$ python3 -q
>>> import numpy as np
>>> import numpy.linalg as la
>>> np.set_printoptions(precision=2, suppress=True, linewidth=160, sign=" ")
>>> def rnd(a):
...     return np.round(a, 2) + 0
... 
>>> X = np.array([[1.0, 0.0, 0.0], [0.0, 1.0, 0.0], [0.0, 0.0, 1.0]])
>>> def softmax(z):
...     e = np.exp(z - z.max(axis=-1, keepdims=True))
...     return e / e.sum(axis=-1, keepdims=True)
... 
>>> rnd(softmax(10 * X[0]))
array([ 1.,  0.,  0.])
>>> rnd(softmax(X[0]))
array([ 0.58,  0.21,  0.21])
>>> S = X @ X.T / np.sqrt(3)
>>> softmax(S).round(6).argmax(axis=1)
array([ 0,  1,  2])
>>> rnd(softmax(S)[0] @ X)
array([ 0.47,  0.26,  0.26])
>>> rnd(softmax(S))
array([[ 0.47,  0.26,  0.26],
       [ 0.26,  0.47,  0.26],
       [ 0.26,  0.26,  0.47]])
>>> feats = np.load("case16.npy")
>>> feats
array([[-2.,  1.,  0.,  0.],
       [ 0., -2.,  1.,  0.],
       [ 0.,  0., -2.,  1.],
       [ 0.,  0.,  0., -2.]])
>>> np.prod(np.diag(feats)), rnd(la.det(feats))
(np.float64(16.0), np.float64(16.0))
>>> [int(la.matrix_rank(la.matrix_power(feats, p))) for p in range(1, 5)]
[4, 4, 4, 4]
>>> rnd(la.matrix_power(feats - np.diag(np.diag(feats)), 4))
array([[ 0.,  0.,  0.,  0.],
       [ 0.,  0.,  0.,  0.],
       [ 0.,  0.,  0.,  0.],
       [ 0.,  0.,  0.,  0.]])
>>> rnd(np.sort(la.eigvals(feats)))
array([-2., -2., -2., -2.])
>>> other = la.inv(feats)
>>> rnd(la.cond(feats))
np.float64(2.27)
>>> rnd(other)
array([[-0.5 , -0.25, -0.12, -0.06],
       [ 0.  , -0.5 , -0.25, -0.12],
       [ 0.  ,  0.  , -0.5 , -0.25],
       [ 0.  ,  0.  ,  0.  , -0.5 ]])
>>> print(rnd(la.det(feats) * la.det(other)))
1.0
>>> (np.abs(other) > 1e-9).astype(int)
array([[ 1,  1,  1,  1],
       [ 0,  1,  1,  1],
       [ 0,  0,  1,  1],
       [ 0,  0,  0,  1]])
>>> W0 = np.loadtxt("block16.csv", delimiter=",")
>>> rnd(W0)
array([[ 15.12,  -3.91,   3.42,  -5.26],
       [  8.72,  11.77, -11.04,   7.23],
       [  2.01, -14.69,  -6.52,   7.23]])
>>> r0 = np.array([1, 0])
>>> rnd(np.polyval(r0, W0[2]))
array([  2.01, -14.69,  -6.52,   7.23])
